$ ipython --no-banner

In [1]: import numpy as np

In [2]: np.set_printoptions(precision=1, suppress=True, linewidth=200, legacy="1.25")

In [3]: rd = lambda a: np.round(a, 1) + 0

In [4]: M = np.load("run11.npy")

In [5]: M
Out[5]: 
array([[ 0, -4,  0,  0],
       [ 0, -2,  0,  0],
       [ 0, -4,  0,  0],
       [ 0, -2,  0,  0]])

In [6]: # column 1 dominates

In [7]: rd(np.linalg.svd(M, compute_uv=False))
Out[7]: array([6.3, 0. , 0. , 0. ])

In [8]: np.abs(M).max()
Out[8]: 4

In [9]: M.sum(axis=1)
Out[9]: array([-4, -2, -4, -2])

In [10]: np.count_nonzero(M)
Out[10]: 4

In [11]: E = np.load("case4.npy")

In [12]: E
Out[12]: 
array([[ 2, -2,  0,  0],
       [ 0,  2,  0,  0],
       [ 0,  0,  2, -2],
       [ 0,  0,  0,  2]])

In [13]: # triangular: eigenvalues sit on the diagonal

In [14]: rng = np.random.default_rng(238)

In [15]: lab = rng.permutation(4)

In [16]: print(lab)
[1 0 3 2]

In [17]: other = E[lab][:, lab]

In [18]: print(np.trace(other))
8

In [19]: rd(np.trace(np.linalg.pinv(M) @ M))
Out[19]: 1.0

In [20]: print(np.unique(M.round(6), axis=0).shape)
(2, 4)

In [21]: print(np.linalg.lstsq(M[:-1].T, M[-1])[2])
1

In [22]: print(rd(M @ np.linalg.pinv(M) @ M))
[[ 0. -4.  0.  0.]
 [ 0. -2.  0.  0.]
 [ 0. -4.  0.  0.]
 [ 0. -2.  0.  0.]]

In [23]: E @ E
Out[23]: 
array([[ 4, -8,  0,  0],
       [ 0,  4,  0,  0],
       [ 0,  0,  4, -8],
       [ 0,  0,  0,  4]])

In [24]: np.flatnonzero(np.linalg.matrix_power((E != 0) + (E.T != 0) + np.eye(4), 4)[0])
Out[24]: array([0, 1])

In [25]: X = np.diag(np.array([1, 3, 1])) + 5 * np.eye(3, k=1) + 5 * np.eye(3, k=-1)

In [26]: X
Out[26]: 
array([[1., 5., 0.],
       [5., 3., 5.],
       [0., 5., 1.]])

In [27]: # equal to its transpose

In [28]: x = np.array([-2, 1, 3])

In [29]: a = np.maximum(X @ x, 0)

In [30]: np.flatnonzero(a > 1e-9)
Out[30]: array([0, 1, 2])

In [31]: np.maximum(X @ x, 0) - np.maximum(-X @ x, 0)
Out[31]: array([3., 8., 8.])

In [32]: X.T @ a
Out[32]: array([43., 79., 48.])

In [33]: print(a)
[3. 8. 8.]

In [34]: evals, evecs = np.linalg.eig(X)

In [35]: rd(X @ evecs[:, 0] - evals[0] * evecs[:, 0])
Out[35]: array([0., 0., 0.])

In [36]: rd(np.sort(np.linalg.eigvals(np.linalg.inv(X))))
Out[36]: array([-0.2,  0.1,  1. ])

In [37]: print(rd(evals))
[ 9.1  1.  -5.1]

In [38]: rd(np.prod(evals))
Out[38]: -47.0

In [39]: print(np.all(np.linalg.eigvalsh(X) > 0))
False

In [40]: rd(np.linalg.eigvalsh(X).min())
Out[40]: -5.1

In [41]: evals, evecs = np.linalg.eigh(X)

In [42]: x = np.array([-4, 1, -2])

In [43]: print(rd(evecs * np.abs(evals) @ evecs.T))
[[3.9 1.4 2.9]
 [1.4 7.4 1.4]
 [2.9 1.4 3.9]]

In [44]: print(rd(x @ X @ x / (x @ x)), rd(evals[0]), rd(evals[-1]))
-1.8 -5.1 9.1

In [45]: rd(np.linalg.eigvalsh(X[1:, 1:]))
Out[45]: array([-3.1,  7.1])

In [46]: mat = np.array([[2, 3, -5], [0, 0, 0], [6, 9, -15]])

In [47]: # rank 1

In [48]: r = np.linalg.matrix_rank(mat)

In [49]: r
Out[49]: 1

In [50]: N = np.linalg.svd(mat)[2][r:].T

In [51]: [int(np.linalg.matrix_rank(mat[:i])) for i in range(1, len(mat) + 1)]
Out[51]: [1, 1, 1]

In [52]: np.linalg.matrix_rank(mat.T @ mat), np.linalg.matrix_rank(mat @ mat.T)
Out[52]: (1, 1)

In [53]: [int(np.linalg.matrix_rank(mat[:, :j + 1])) for j in range(3)]
Out[53]: [1, 1, 1]

In [54]: np.einsum("ii->", mat)
Out[54]: -13

In [55]: print(np.einsum("ij,ji->", mat, mat))
169

In [56]: rd(np.linalg.det(mat.T))
Out[56]: 0.0

In [57]: (mat - mat.T) / 2
Out[57]: 
array([[ 0. ,  1.5, -5.5],
       [-1.5,  0. , -4.5],
       [ 5.5,  4.5,  0. ]])

In [58]: np.linalg.matrix_power(mat, 4)
Out[58]: 
array([[ -4394,  -6591,  10985],
       [     0,      0,      0],
       [-13182, -19773,  32955]])

In [59]: np.allclose(mat, mat.T)
Out[59]: False

In [60]: np.trace(mat)
Out[60]: -13

In [61]: print(rd(np.abs(np.linalg.eigvals(mat)).max()))
13.0

In [62]: rd(np.sort(np.abs(np.linalg.eigvals(mat))))
Out[62]: array([ 0.,  0., 13.])

In [63]: other = np.array([[7, -8, 0], [7, 7, -5], [5, 9, -6]])

In [64]: np.einsum("ik,kj->ji", mat, other)
Out[64]: 
array([[  10,    0,   30],
       [ -40,    0, -120],
       [  15,    0,   45]])

In [65]: np.linalg.matrix_rank(np.vstack([mat, other.T]))
Out[65]: 3

In [66]: np.einsum("ik,kj->ij", mat, other)
Out[66]: 
array([[  10,  -40,   15],
       [   0,    0,    0],
       [  30, -120,   45]])

In [67]: np.vstack([mat, other.T]).shape
Out[67]: (6, 3)

In [68]: mat @ other
Out[68]: 
array([[  10,  -40,   15],
       [   0,    0,    0],
       [  30, -120,   45]])

In [69]: [round(float(x), 1) for x in np.linalg.svd(mat, compute_uv=False)[:3]]
Out[69]: [19.5, 0.0, 0.0]

In [70]: print(np.argsort(-np.linalg.norm(mat, axis=0).round(6), kind="stable")[:3])
[2 1 0]

In [71]: np.linalg.cond(mat) > 100
Out[71]: True
